$ python3 -q
>>> import numpy as np
>>> from numpy import linalg as LA
>>> np.set_printoptions(precision=3, suppress=True, linewidth=200, sign=" ")
>>> F = np.load("out1.npy")
>>> print(F)
[[ 2  0  0  0  0]
 [ 0  3  0  0  0]
 [ 0  0  1  0  0]
 [ 0  0  0  1  0]
 [ 0  0  0  0  1]]
>>> # symmetric, so the eigenvalues are real
>>> w, V = LA.eig(F)
>>> print(np.prod(w))
6.0
>>> print(F @ V[:, 0] - w[0] * V[:, 0])
[ 0.  0.  0.  0.  0.]
>>> feats = np.load("mat.npy")
>>> print(feats)
[[ 1.7    1.1    0.2   -0.6  ]
 [-1.     0.3   -0.1    0.4  ]
 [ 1.901  0.261  0.118 -0.105]
 [ 0.5   -0.2   -1.8   -0.1  ]]
>>> x = np.array([1, 3, 0, 0])
>>> y = feats @ x
>>> print(y)
[ 5.    -0.1    2.684 -0.1  ]
>>> print(np.round(LA.solve(feats, y + feats[:, 0]), 3) + 0)
[ 2.  3.  0.  0.]
>>> print(np.round(LA.solve(feats, 4 * y), 3) + 0)
[  4.  12.   0.   0.]
>>> print(np.round(LA.solve(feats, y), 3) + 0)
[ 1.  3.  0.  0.]
>>> print(np.round(LA.solve(feats.T, feats[1]), 3) + 0)
[ 0.  1.  0.  0.]
>>> A2 = LA.inv(feats)
>>> print((np.abs(A2) > 1e-9).astype(int))
[[ 1  1  1  1]
 [ 1  1  1  1]
 [ 1  1  1  1]
 [ 1  1  1  1]]
>>> print(np.round(LA.cond(feats), 3))
7.486
>>> print(np.round(feats @ A2, 3) + 0)
[[ 1.  0.  0.  0.]
 [ 0.  1.  0.  0.]
 [ 0.  0.  1.  0.]
 [ 0.  0.  0.  1.]]
>>> print(round(float(np.einsum("ij,ji->", feats, feats)), 3))
1.13
>>> print(np.poly(feats))
[ 1.    -2.018  1.471 -1.555  1.814]
>>> J = np.load("a.npy")
>>> print(J)
[[ 0.078 -0.2   -0.037  0.175 -0.01 ]
 [-0.2    0.669  0.122 -0.279 -0.298]
 [-0.037  0.122  0.022 -0.055 -0.05 ]
 [ 0.175 -0.279 -0.055  0.571 -0.365]
 [-0.01  -0.298 -0.05  -0.365  0.659]]
>>> # applying it twice changes nothing
>>> print(np.round(LA.det(F), 3))
6.0
>>> print(F @ F)
[[ 4  0  0  0  0]
 [ 0  9  0  0  0]
 [ 0  0  1  0  0]
 [ 0  0  0  1  0]
 [ 0  0  0  0  1]]
>>> Uu, s, VT = LA.svd(J)
>>> V = VT[:(s > 1e-8).sum()]
>>> rng = np.random.default_rng(984)
>>> x = J[0] + 4 * J[1] + rng.integers(2) * np.eye(5)[3]
>>> print(x)
[-0.721  2.478  0.452 -0.941 -1.201]
>>> print(LA.matrix_rank(np.vstack([J, x])))
2
>>> print(np.allclose(V.T @ V @ x, x))
True
>>> print(round(LA.norm(x - V.T @ V @ x), 3))
0.0
>>> print(V.T @ V)
[[ 0.078 -0.2   -0.037  0.175 -0.01 ]
 [-0.2    0.669  0.122 -0.279 -0.298]
 [-0.037  0.122  0.022 -0.055 -0.05 ]
 [ 0.175 -0.279 -0.055  0.571 -0.365]
 [-0.01  -0.298 -0.05  -0.365  0.659]]
>>> print(LA.lstsq(J[:-1].T, J[-1])[2])
2
>>> print(np.allclose(J[:-1].T @ LA.lstsq(J[:-1].T, J[-1])[0], J[-1]))
True
>>> A = np.load("x.npy")
>>> print(A)
[[ 4  3  0  0  0]
 [ 0  2  0  0  0]
 [ 0  0  0  5  6]
 [ 0  0  0  2  7]
 [ 0  0  5  6  4]]
>>> A2 = A / np.sqrt((A ** 2).mean(axis=1, keepdims=True))
>>> print(LA.matrix_rank(A2) == LA.matrix_rank(A))
True
>>> print(A2[1])
[ 0.     2.236  0.     0.     0.   ]
>>> A2 = np.array([[0, -1], [2, -3]])
>>> basis = np.kron(A2, A)
>>> print(round(float(LA.norm(basis, 2)), 3), round(float(LA.norm(A2, 2) * LA.norm(A, 2)), 3))
47.112 47.112
>>> print(LA.matrix_rank(basis))
10
>>> print(basis)
[[  0   0   0   0   0  -4  -3   0   0   0]
 [  0   0   0   0   0   0  -2   0   0   0]
 [  0   0   0   0   0   0   0   0  -5  -6]
 [  0   0   0   0   0   0   0   0  -2  -7]
 [  0   0   0   0   0   0   0  -5  -6  -4]
 [  8   6   0   0   0 -12  -9   0   0   0]
 [  0   4   0   0   0   0  -6   0   0   0]
 [  0   0   0  10  12   0   0   0 -15 -18]
 [  0   0   0   4  14   0   0   0  -6 -21]
 [  0   0  10  12   8   0   0 -15 -18 -12]]
>>> print(basis @ basis)
[[ -32  -36    0    0    0   48   54    0    0    0]
 [   0   -8    0    0    0    0   12    0    0    0]
 [   0    0  -60  -92 -118    0    0   90  138  177]
 [   0    0  -70  -92  -84    0    0  105  138  126]
 [   0    0  -40 -122 -176    0    0   60  183  264]
 [ -96 -108    0    0    0  112  126    0    0    0]
 [   0  -24    0    0    0    0   28    0    0    0]
 [   0    0 -180 -276 -354    0    0  210  322  413]
 [   0    0 -210 -276 -252    0    0  245  322  294]
 [   0    0 -120 -366 -528    0    0  140  427  616]]
>>> print((basis != 0).astype(int))
[[ 0  0  0  0  0  1  1  0  0  0]
 [ 0  0  0  0  0  0  1  0  0  0]
 [ 0  0  0  0  0  0  0  0  1  1]
 [ 0  0  0  0  0  0  0  0  1  1]
 [ 0  0  0  0  0  0  0  1  1  1]
 [ 1  1  0  0  0  1  1  0  0  0]
 [ 0  1  0  0  0  0  1  0  0  0]
 [ 0  0  0  1  1  0  0  0  1  1]
 [ 0  0  0  1  1  0  0  0  1  1]
 [ 0  0  1  1  1  0  0  1  1  1]]
>>> print(np.sort(LA.eigvals(basis).real))
[-24.168 -12.084  -8.     -4.     -4.     -2.      3.042   3.042   6.084   6.084]
>>> u = np.array([-5, 8, 6, -4, 5])
>>> m1 = 4 * np.eye(5) + np.outer(u, u)
>>> print(m1)
[[ 29. -40. -30.  20. -25.]
 [-40.  68.  48. -32.  40.]
 [-30.  48.  40. -24.  30.]
 [ 20. -32. -24.  20. -20.]
 [-25.  40.  30. -20.  29.]]
>>> # symmetric
>>> u, v = m1[1], m1[2]
>>> print(u @ v)
8352.0
>>> p = (u @ v) / (u @ u) * u
>>> print(p)
[-29.957  50.927  35.948 -23.966  29.957]
>>> print(round(LA.norm(u + v) ** 2 + LA.norm(u - v) ** 2, 3))
34864.0
